In [1]: import numpy as np

In [2]: import numpy.linalg as la

In [3]: np.set_printoptions(suppress=True, linewidth=120)

In [4]: rnd = lambda a: np.round(a, 2) + 0

In [5]: J = np.array([[1, -1, -1, 1, -1, 1, 1, -1], [1, 1, -1, -1, 1, 1, -1, -1]])

In [6]: vec = np.array([-1, -2, 1, 1, 1, 0, 1, 3])

In [7]: h1 = np.maximum(J @ vec, 0)

In [8]: print(np.maximum(J @ (3 * vec), 0))
[0 0]

In [9]: print(h1)
[0 0]

In [10]: print(J.T @ h1)
[0 0 0 0 0 0 0 0]

In [11]: print(np.flatnonzero(h1 > 1e-9))
[]

In [12]: M2 = J / np.sqrt((J ** 2).mean(axis=1, keepdims=True))

In [13]: print(M2[0])
[ 1. -1. -1.  1. -1.  1.  1. -1.]

In [14]: print(la.matrix_rank(M2) == la.matrix_rank(J))
True

In [15]: print(J - J.mean(axis=1, keepdims=True))
[[ 1. -1. -1.  1. -1.  1.  1. -1.]
 [ 1.  1. -1. -1.  1.  1. -1. -1.]]

In [16]: print(rnd(la.norm(M2, axis=1)))
[2.83 2.83]

In [17]: O, _ = la.qr(np.array([[0.1, -0.2], [0.5, -0.4]]))

In [18]: vecs, _ = la.qr(np.array([[-0.9, -2.1, -1.2, -0.2, 0.1],
    ...:     [-0.1, 0.2, -1.1, 1.7, -0.6],
    ...:     [-1.2, -0.3, 0.8, -0.3, 0.4],
    ...:     [-1.6, 0.4, -0.2, -1.1, 0.6],
    ...:     [1.0, 1.0, 0.3, -0.8, -1.2]]))

In [19]: sig = 10 * 0.9 ** np.arange(2)

In [20]: data = O[:, :2] * sig @ vecs[:2]

In [21]: print(rnd(data))
[[ 1.1  -0.55 -7.07 -4.16 -3.59]
 [ 3.59 -8.02 -0.89  4.24 -1.84]]

In [22]: def softmax(z):
    ...:     e = np.exp(z - z.max(axis=-1, keepdims=True))
    ...:     return e / e.sum(axis=-1, keepdims=True)
    ...: 

In [23]: print(rnd(softmax(10 * data[0])))
[1. 0. 0. 0. 0.]

In [24]: print(rnd(softmax(data[0])))
[0.83 0.16 0.   0.   0.01]

In [25]: print(rnd(softmax(data[0] + -1)))
[0.83 0.16 0.   0.   0.01]

In [26]: S = data @ data.T / np.sqrt(5)

In [27]: print(rnd(softmax(S)))
[[1. 0.]
 [0. 1.]]

In [28]: print(rnd(softmax(S)[0] @ data))
[ 1.1  -0.55 -7.07 -4.16 -3.59]

In [29]: print(softmax(S).round(6).argmax(axis=1))
[0 1]
